% ipython --no-banner

In [1]: import numpy as np

In [2]: np.set_printoptions(precision=4, suppress=True, linewidth=100)

In [3]: X = np.array([[4, 2, 6], [3, 1, 5], [-2, -4, 0], [5, 3, 7]])

In [4]: Uu, sv, Vt = np.linalg.svd(X)

In [5]: sv.round(4) + 0
Out[5]: array([13.3564,  3.9504,  0.    ])

In [6]: np.argmax(sv[:-1] / (sv[1:] + 1e-6)) + 1
Out[6]: np.int64(2)

In [7]: A2 = Uu[:, :2] @ np.diag(sv[:2]) @ Vt[:2]

In [8]: np.linalg.matrix_rank(A2)
Out[8]: np.int64(2)

In [9]: np.round(np.abs(X - A2).max(), 4)
Out[9]: np.float64(0.0)

In [10]: np.linalg.matrix_rank(X, rtol=0.05)
Out[10]: np.int64(2)

In [11]: round(float(np.linalg.norm(X - A2) / np.linalg.norm(X)), 4)
Out[11]: 0.0

In [12]: F = np.maximum(np.array([[5], [5], [0], [5], [-1], [-1], [3], [3], [-3], [5], [4]]) @ np.array([[-2, 0, 0]]) + np.array([-2, -2, -3]), 0)

In [13]: F
Out[13]: 
array([[0, 0, 0],
       [0, 0, 0],
       [0, 0, 0],
       [0, 0, 0],
       [0, 0, 0],
       [0, 0, 0],
       [0, 0, 0],
       [0, 0, 0],
       [4, 0, 0],
       [0, 0, 0],
       [0, 0, 0]])

In [14]: np.abs(F).max()
Out[14]: np.int64(4)

In [15]: F.sum(axis=1)
Out[15]: array([0, 0, 0, 0, 0, 0, 0, 0, 4, 0, 0])

In [16]: np.linalg.svd(F, compute_uv=False)
Out[16]: array([4., 0., 0.])

In [17]: F[:, 3]
---------------------------------------------------------------------------
IndexError                                Traceback (most recent call last)
Cell In[17], line 1
----> 1 F[:, 3]

IndexError: index 3 is out of bounds for axis 1 with size 3

In [18]: round(float(np.linalg.norm(F)), 4)
Out[18]: 4.0

In [19]: np.diff(F, axis=0)
Out[19]: 
array([[ 0,  0,  0],
       [ 0,  0,  0],
       [ 0,  0,  0],
       [ 0,  0,  0],
       [ 0,  0,  0],
       [ 0,  0,  0],
       [ 0,  0,  0],
       [ 4,  0,  0],
       [-4,  0,  0],
       [ 0,  0,  0]])

In [20]: print(np.linalg.lstsq(F[:-1].T, F[-1])[2])
1

In [21]: np.round(np.trace(np.linalg.pinv(F) @ F), 4)
Out[21]: np.float64(1.0)

In [22]: F @ np.linalg.pinv(F) @ F
Out[22]: 
array([[0., 0., 0.],
       [0., 0., 0.],
       [0., 0., 0.],
       [0., 0., 0.],
       [0., 0., 0.],
       [0., 0., 0.],
       [0., 0., 0.],
       [0., 0., 0.],
       [4., 0., 0.],
       [0., 0., 0.],
       [0., 0., 0.]])

In [23]: np.allclose(F[:-1].T @ np.linalg.lstsq(F[:-1].T, F[-1])[0], F[-1])
Out[23]: True

In [24]: Uu, sv, Vt = np.linalg.svd(F)

In [25]: sv
Out[25]: array([4., 0., 0.])

In [26]: A2 = Uu[:, :1] @ np.diag(sv[:1]) @ Vt[:1]

In [27]: np.round(np.linalg.norm(F - A2) / np.linalg.norm(F), 4)
Out[27]: np.float64(0.0)

In [28]: np.round(np.linalg.norm(F - A2, 2), 4), sv[1]
Out[28]: (np.float64(0.0), np.float64(0.0))

In [29]: A2
Out[29]: 
array([[0., 0., 0.],
       [0., 0., 0.],
       [0., 0., 0.],
       [0., 0., 0.],
       [0., 0., 0.],
       [0., 0., 0.],
       [0., 0., 0.],
       [0., 0., 0.],
       [4., 0., 0.],
       [0., 0., 0.],
       [0., 0., 0.]])

In [30]: print(np.abs(F - A2).max())
0.0

In [31]: print(np.linalg.matrix_rank(F, rtol=0.05))
1

In [32]: A = np.load("arr.npy")

In [33]: A
Out[33]: 
array([[ 0.8615,  0.5077],
       [ 0.5077, -0.8615]])

In [34]: x = np.array([1, -2])

In [35]: np.sort(np.abs(np.degrees(np.angle(np.linalg.eigvals(A)))))
Out[35]: array([  0., 180.])

In [36]: A.T @ (A @ x)
Out[36]: array([ 1., -2.])

In [37]: round(float(np.linalg.det(A)), 4)
Out[37]: -1.0

In [38]: mat = np.array([[-2.0, -3.0, 0.0], [-3.0, 1.0, -3.0], [0.0, -3.0, 1.0]])

In [39]: print(mat)
[[-2. -3.  0.]
 [-3.  1. -3.]
 [ 0. -3.  1.]]

In [40]: Uu, sv, Vt = np.linalg.svd(mat)

In [41]: sv
Out[41]: array([4.7409, 4.4058, 0.3351])

In [42]: A2 = Uu[:, :2] @ np.diag(sv[:2]) @ Vt[:2]

In [43]: round(float(np.linalg.norm(mat - A2, 2)), 4), np.round(sv[2], 4)
Out[43]: (0.3351, np.float64(0.3351))

In [44]: np.linalg.matrix_rank(mat, rtol=0.05)
Out[44]: np.int64(3)

In [45]: print(round(float(np.abs(mat - A2).max()), 4))
0.182

In [46]: r0, r1 = mat[1], mat[2]

In [47]: r0 @ r0
Out[47]: np.float64(19.0)

In [48]: r0 @ r1
Out[48]: np.float64(-6.0)

In [49]: p = (r0 @ r1) / (r0 @ r0) * r0

In [50]: print((r1 - p) @ r0)
0.0

In [51]: np.outer(r0, r1)
Out[51]: 
array([[-0.,  9., -3.],
       [ 0., -3.,  1.],
       [-0.,  9., -3.]])

In [52]: p
Out[52]: array([ 0.9474, -0.3158,  0.9474])

In [53]: ev, V = np.linalg.eig(mat)

In [54]: ev
Out[54]: array([-4.4058, -0.3351,  4.7409])

In [55]: np.sort(np.linalg.eigvals(mat.T))
Out[55]: array([-4.4058, -0.3351,  4.7409])

In [56]: print(np.sort(np.linalg.eigvals(np.linalg.inv(mat))))
[-2.984  -0.227   0.2109]

In [57]: round(float(np.prod(ev)), 4)
Out[57]: 7.0

In [58]: J = np.loadtxt("dump.csv", delimiter=",")

In [59]: J
Out[59]: 
array([[ 5.9355,  2.1095,  1.8878],
       [ 6.9859,  3.1175,  5.5034],
       [-4.5718, -2.5205, -2.2337],
       [-0.8338, -1.9483, -2.3957],
       [-2.3378, -2.4558, -3.0978],
       [-5.1101, -1.6058,  0.3345],
       [ 5.9104,  1.4472, -2.8861],
       [ 1.3794,  2.0462,  0.7401],
       [ 1.1582, -2.7671,  0.8267],
       [-4.8436, -4.7491, -8.9909],
       [ 1.187 , -0.572 , -0.7066],
       [ 2.2761, -0.9275,  0.7092]])

In [60]: gram = J.T @ J

In [61]: round(np.trace(gram), 4), round(float((J ** 2).sum()), 4)
Out[61]: (np.float64(421.7293), 421.7293)

In [62]: np.linalg.matrix_rank(gram)
Out[62]: np.int64(3)

In [63]: np.allclose(gram, gram.T)
Out[63]: True

In [64]: W0 = np.array([[1.0, 0.0, 0.0], [0.0, -1.0, 0.0], [0.0, 0.0, -1.0]])

In [65]: A2 = np.array([[1, 2], [-1, 1]])

In [66]: C = np.kron(A2, W0)

In [67]: round(np.linalg.norm(C, 2), 4), np.round(np.linalg.norm(A2, 2) * np.linalg.norm(W0, 2), 4)
Out[67]: (np.float64(2.3028), np.float64(2.3028))

In [68]: C
Out[68]: 
array([[ 1.,  0.,  0.,  2.,  0.,  0.],
       [ 0., -1.,  0.,  0., -2.,  0.],
       [ 0.,  0., -1.,  0.,  0., -2.],
       [-1., -0., -0.,  1.,  0.,  0.],
       [-0.,  1., -0.,  0., -1.,  0.],
       [-0., -0.,  1.,  0.,  0., -1.]])

In [69]: A2 = np.array([[-2, 2, 1],
    ...:     [-1, 0, 2],
    ...:     [0, -1, 1],
    ...:     [1, 2, 2],
    ...:     [0, -1, -2],
    ...:     [2, 2, -1]])

In [70]: np.einsum("ij->j", C)
Out[70]: array([ 0.,  0.,  0.,  3., -3., -3.])

In [71]: C @ A2
Out[71]: 
array([[ 0.,  6.,  5.],
       [ 1.,  2.,  2.],
       [-4., -3.,  1.],
       [ 3.,  0.,  1.],
       [-1.,  1.,  4.],
       [-2., -3.,  2.]])

In [72]: np.einsum("ij,ij->i", C, C)
Out[72]: array([5., 5., 5., 2., 2., 2.])

In [73]: np.vstack([C, A2.T]).shape
Out[73]: (9, 6)

In [74]: np.linalg.matrix_rank(C @ A2)
Out[74]: np.int64(3)

In [75]: print(np.linalg.matrix_rank(np.vstack([C, A2.T])))
6

In [76]: x = np.array([-1, 1, 2])

In [77]: y = W0 @ x

In [78]: c, lr = np.zeros(3), 1 / np.linalg.norm(W0, 2) ** 2

In [79]: for i in range(150):
    ...:     c -= lr * W0.T @ (W0 @ c - y)
    ...:     if i % 50 == 0: print(i, round(np.linalg.norm(W0 @ c - y), 4))
    ...: 
0 0.0
50 0.0
100 0.0

In [80]: round(np.linalg.cond(W0), 4)
Out[80]: np.float64(1.0)

In [81]: c
Out[81]: array([-1.,  1.,  2.])

In [82]: ev, V = np.linalg.eigh(W0)

In [83]: (ev > 1e-8).sum(), (ev < -1e-8).sum()
Out[83]: (np.int64(1), np.int64(2))

In [84]: V @ np.diag(ev) @ V.T
Out[84]: 
array([[ 1.,  0.,  0.],
       [ 0., -1.,  0.],
       [ 0.,  0., -1.]])

In [85]: ev
Out[85]: array([-1., -1.,  1.])

In [86]: np.linalg.eigvalsh(W0 @ W0)
Out[86]: array([1., 1., 1.])

In [87]: V.T @ V
Out[87]: 
array([[1., 0., 0.],
       [0., 1., 0.],
       [0., 0., 1.]])

In [88]: ev.sum(), np.trace(W0)
Out[88]: (np.float64(-1.0), np.float64(-1.0))

In [89]: np.unique(ev.round(6) + 0, return_counts=True)[1]
Out[89]: array([2, 1])
